$ python -q
>>> import numpy as np
>>> import numpy.linalg as la
>>> np.set_printoptions(precision=2, suppress=True, linewidth=100, floatmode="fixed")
>>> K = np.load("layer10.npy")
>>> K
array([[ -5, -25,   0,  -2, -10,   0],
       [ 40,  20,  30,  16,   8,  12],
       [  5,   5, -45,   2,   2, -18],
       [ -5, -25,   0,  -2, -10,   0],
       [ 40,  20,  30,  16,   8,  12],
       [  5,   5, -45,   2,   2, -18]])
>>> Uu, sv, VT = la.svd(K)
>>> sv.round(2) + 0
array([92.63, 61.08, 27.17,  0.00,  0.00,  0.00])
>>> other = Uu[:, :3] @ np.diag(sv[:3]) @ VT[:3]
>>> print(la.matrix_rank(other))
3
>>> round(float(la.norm(K - other) / la.norm(K)), 2)
0.0
>>> la.matrix_rank(K, rtol=0.05)
np.int64(3)
>>> round(np.abs(K - other).max(), 2)
np.float64(0.0)
>>> np.allclose(K, K.T)
False
>>> K @ K
array([[-1365,  -525, -1050,  -546,  -210,  -420],
       [ 1050,  -630, -1050,   420,  -252,  -420],
       [  -70,  -350,  3045,   -28,  -140,  1218],
       [-1365,  -525, -1050,  -546,  -210,  -420],
       [ 1050,  -630, -1050,   420,  -252,  -420],
       [  -70,  -350,  3045,   -28,  -140,  1218]])
>>> (K - K.T) / 2
array([[  0.00, -32.50,  -2.50,   1.50, -25.00,  -2.50],
       [ 32.50,   0.00,  12.50,  20.50,  -6.00,   3.50],
       [  2.50, -12.50,   0.00,   1.00, -14.00,  13.50],
       [ -1.50, -20.50,  -1.00,   0.00, -13.00,  -1.00],
       [ 25.00,   6.00,  14.00,  13.00,   0.00,   5.00],
       [  2.50,  -3.50, -13.50,   1.00,  -5.00,   0.00]])
>>> np.round(la.det(K), 2)
np.float64(0.0)
>>> print(np.round(np.sort(np.abs(la.eigvals(K))), 2) + 0)
[ 0.00  0.00  0.00 42.32 42.32 66.66]
>>> Uu, sv, VT = la.svd(K)
>>> evecs = VT[:(sv > 1e-8).sum()]
>>> rng = np.random.default_rng(9215)
>>> x0 = K[3] + -3 * K[0] + rng.integers(2) * np.eye(6)[2]
>>> x0
array([10.00, 50.00,  0.00,  4.00, 20.00,  0.00])
>>> print(round(la.norm(x0 - evecs.T @ evecs @ x0), 2))
0.0
>>> E = np.array([[29, 2, 9, 21, 10],
...     [2, 29, -24, -9, 17],
...     [9, -24, 71, 22, -6],
...     [21, -9, 22, 20, 3],
...     [10, 17, -6, 3, 25]])
>>> Uu, sv, VT = la.svd(E)
>>> sv
array([94.07, 50.39, 22.72,  6.82,  0.01])
>>> other = Uu[:, :4] @ np.diag(sv[:4]) @ VT[:4]
>>> other
array([[ 29.00,   2.00,   9.00,  21.00,  10.00],
       [  2.00,  29.00, -24.00,  -9.00,  17.00],
       [  9.00, -24.00,  71.00,  22.00,  -6.00],
       [ 21.00,  -9.00,  22.00,  19.99,   3.00],
       [ 10.00,  17.00,  -6.00,   3.00,  25.00]])
>>> la.matrix_rank(other)
np.int64(4)
>>> round(float(la.norm(E - other, 2)), 2), np.round(sv[4], 2)
(0.01, np.float64(0.01))
>>> la.matrix_rank(E, rtol=0.05)
np.int64(4)
>>> np.round(np.abs(E - other).max(), 2)
np.float64(0.01)
>>> data = np.load("dump.npy")
>>> data.round(2) + 0
array([[ 0.21, -0.17,  0.25, -0.10,  0.02, -0.25],
       [-0.17,  0.14, -0.21,  0.08, -0.02,  0.21],
       [ 0.25, -0.21,  0.30, -0.11,  0.02, -0.30],
       [-0.10,  0.08, -0.11,  0.04, -0.01,  0.11],
       [ 0.02, -0.02,  0.02, -0.01,  0.00, -0.02],
       [-0.25,  0.21, -0.30,  0.11, -0.02,  0.30]])
>>> Uu, sv, VT = la.svd(data)
>>> evecs = VT[:(sv > 1e-8).sum()]
>>> x0 = data[0] + -3 * data[3] + rng.integers(2) * np.eye(6)[2]
>>> x0
array([ 0.51, -0.41,  0.60, -0.23,  0.05, -0.60])
>>> la.matrix_rank(np.vstack([data, x0]))
np.int64(1)
>>> round(la.norm(x0 - evecs.T @ evecs @ x0), 2)
np.float64(0.0)
>>> print(np.round(evecs.T @ evecs, 2) + 0)
[[ 0.21 -0.17  0.25 -0.10  0.02 -0.25]
 [-0.17  0.14 -0.21  0.08 -0.02  0.21]
 [ 0.25 -0.21  0.30 -0.11  0.02 -0.30]
 [-0.10  0.08 -0.11  0.04 -0.01  0.11]
 [ 0.02 -0.02  0.02 -0.01  0.00 -0.02]
 [-0.25  0.21 -0.30  0.11 -0.02  0.30]]
>>> ev, evecs = la.eigh(data)
>>> x0 = np.array([-1, -1, -2, 2, -3, 3])
>>> np.round(evecs * np.maximum(ev, 0) @ evecs.T, 2) + 0
array([[ 0.21, -0.17,  0.25, -0.10,  0.02, -0.25],
       [-0.17,  0.14, -0.21,  0.08, -0.02,  0.21],
       [ 0.25, -0.21,  0.30, -0.11,  0.02, -0.30],
       [-0.10,  0.08, -0.11,  0.04, -0.01,  0.11],
       [ 0.02, -0.02,  0.02, -0.01,  0.00, -0.02],
       [-0.25,  0.21, -0.30,  0.11, -0.02,  0.30]])
>>> (np.sign(evecs[:, -1].round(6)) == np.sign(evecs[0, -1].round(6))).astype(int)
array([1, 0, 1, 0, 1, 0])
>>> np.round(evecs * np.abs(ev) @ evecs.T, 2) + 0
array([[ 0.21, -0.17,  0.25, -0.10,  0.02, -0.25],
       [-0.17,  0.14, -0.21,  0.08, -0.02,  0.21],
       [ 0.25, -0.21,  0.30, -0.11,  0.02, -0.30],
       [-0.10,  0.08, -0.11,  0.04, -0.01,  0.11],
       [ 0.02, -0.02,  0.02, -0.01,  0.00, -0.02],
       [-0.25,  0.21, -0.30,  0.11, -0.02,  0.30]])
>>> print(np.round(data @ la.pinv(data) @ data, 2) + 0)
[[ 0.21 -0.17  0.25 -0.10  0.02 -0.25]
 [-0.17  0.14 -0.21  0.08 -0.02  0.21]
 [ 0.25 -0.21  0.30 -0.11  0.02 -0.30]
 [-0.10  0.08 -0.11  0.04 -0.01  0.11]
 [ 0.02 -0.02  0.02 -0.01  0.00 -0.02]
 [-0.25  0.21 -0.30  0.11 -0.02  0.30]]
>>> print(la.lstsq(data[:-1].T, data[-1])[2])
1
>>> np.allclose(data[:-1].T @ la.lstsq(data[:-1].T, data[-1])[0], data[-1])
True
>>> Uu, sv, VT = la.svd(data)
>>> np.argmax(sv[:-1] / (sv[1:] + 1e-6)) + 1
np.int64(1)
>>> other = Uu[:, :1] @ np.diag(sv[:1]) @ VT[:1]
>>> round(np.abs(data - other).max(), 2)
np.float64(0.0)
>>> x0 = np.array([-2, -1, 1, 1, -1, -1])
>>> data @ x0
array([ 0.14, -0.11,  0.16, -0.06,  0.01, -0.16])
>>> np.trace(data)
np.float64(1.0)
>>> np.round((x0 - data @ x0) @ (data @ x0), 2)
np.float64(-0.0)
>>> print(np.eye(6) - data)
[[ 0.79  0.17 -0.25  0.10 -0.02  0.25]
 [ 0.17  0.86  0.21 -0.08  0.02 -0.21]
 [-0.25  0.21  0.70  0.11 -0.02  0.30]
 [ 0.10 -0.08  0.11  0.96  0.01 -0.11]
 [-0.02  0.02 -0.02  0.01  1.00  0.02]
 [ 0.25 -0.21  0.30 -0.11  0.02  0.70]]
>>> data @ data @ x0
array([ 0.14, -0.11,  0.16, -0.06,  0.01, -0.16])
>>> la.eigvalsh(2 * data - np.eye(6))
array([-1.00, -1.00, -1.00, -1.00, -1.00,  1.00])
>>> arr = np.load("test7.npy")
>>> arr.round(2) + 0
array([[-0.04,  0.44,  0.17, -0.14, -0.51],
       [-0.74,  0.05, -0.10, -0.18,  0.41],
       [-0.04, -0.24, -0.07,  0.11,  0.09],
       [ 0.16,  0.63,  0.26,  0.01,  0.23],
       [-0.37,  0.00,  0.31, -0.57, -0.07],
       [-0.16,  0.43, -0.44,  0.28, -0.02],
       [-0.12,  0.10, -0.02,  0.41,  0.40],
       [ 0.08,  0.02, -0.77, -0.40, -0.14],
       [ 0.16, -0.35,  0.10, -0.06,  0.14],
       [ 0.45,  0.18, -0.05, -0.46,  0.56]])
>>> # orthonormal columns
>>> d = la.norm(arr[:, None] - arr[None], axis=-1)
>>> d.shape
(10, 10)
>>> (d + 1e9 * np.eye(10)).round(6).argmin(axis=1)
array([3, 4, 8, 6, 1, 6, 2, 5, 2, 3])
>>> print(np.unravel_index(d.round(6).argmax(), d.shape))
(np.int64(3), np.int64(7))
>>> proj = arr @ la.solve(arr.T @ arr, arr.T)
>>> np.round(la.eigvalsh(proj), 2) + 0
array([0.00, 0.00, 0.00, 0.00, 0.00, 1.00, 1.00, 1.00, 1.00, 1.00])
>>> la.matrix_rank(np.eye(10) - proj)
np.int64(5)
>>> proj.round(2) + 0
array([[ 0.50, -0.14, -0.18,  0.20,  0.18,  0.09, -0.21,  0.00, -0.21, -0.17],
       [-0.14,  0.76,  0.04, -0.02,  0.32,  0.13,  0.19,  0.03, -0.08, -0.01],
       [-0.18,  0.04,  0.08, -0.15, -0.08, -0.04,  0.06, -0.01,  0.08, -0.06],
       [ 0.20, -0.02, -0.15,  0.54,  0.00,  0.13,  0.13, -0.21, -0.13,  0.30],
       [ 0.18,  0.32, -0.08,  0.00,  0.56, -0.24, -0.22, -0.04, -0.01,  0.04],
       [ 0.09,  0.13, -0.04,  0.13, -0.24,  0.49,  0.18,  0.22, -0.24, -0.11],
       [-0.21,  0.19,  0.06,  0.13, -0.22,  0.18,  0.35, -0.21, -0.02,  0.00],
       [ 0.00,  0.03, -0.01, -0.21, -0.04,  0.22, -0.21,  0.77, -0.07,  0.18],
       [-0.21, -0.08,  0.08, -0.13, -0.01, -0.24, -0.02, -0.07,  0.18,  0.11],
       [-0.17, -0.01, -0.06,  0.30,  0.04, -0.11,  0.00,  0.18,  0.11,  0.76]])
>>> m1 = np.load("x.npy")
>>> print(m1)
[[-0.74 -0.71 -0.83  0.98]
 [ 0.12  0.54  0.00 -0.59]
 [-0.06 -0.07 -0.07  0.15]
 [-0.49  0.06 -0.69  0.65]
 [ 0.95  0.32  0.99 -1.00]
 [ 0.00 -0.23  0.07  0.19]
 [-0.87  0.64 -0.98  0.89]
 [ 0.40 -0.41  0.65 -0.28]
 [ 0.81  0.18  0.93 -0.96]
 [ 0.85 -0.96  0.99 -0.29]
 [-0.45 -0.66 -0.45  0.88]
 [ 0.18  0.72  0.00 -0.77]
 [-0.99  0.82 -1.00  1.00]
 [ 0.98 -0.83  1.00 -0.99]
 [ 0.49  0.94  0.27 -0.98]
 [ 0.72 -0.77  0.93 -0.49]
 [ 0.06 -0.79  0.40  0.66]
 [ 0.00  0.73 -0.27 -0.64]
 [-0.49  0.64 -0.78  0.21]
 [ 0.06 -0.16  0.14  0.04]
 [ 0.74 -0.93  0.96 -0.12]
 [-0.06  0.16 -0.14 -0.04]]
>>> C = m1[[6, 0]].astype(float)
>>> for _ in range(7):
...     idx = la.norm(m1[:, None] - C, axis=-1).argmin(axis=1)
...     C = np.array([m1[idx == j].mean(axis=0) for j in range(2)])
... 
>>> print(idx)
[0 0 0 0 1 0 0 1 1 1 0 0 0 1 1 1 0 0 0 0 1 0]
>>> np.abs(C[1] - C[0]).argmax()
np.int64(2)
>>> C[1] - C[0]
array([ 1.01, -0.43,  1.17, -0.90])
>>> np.bincount(idx)
array([14,  8])
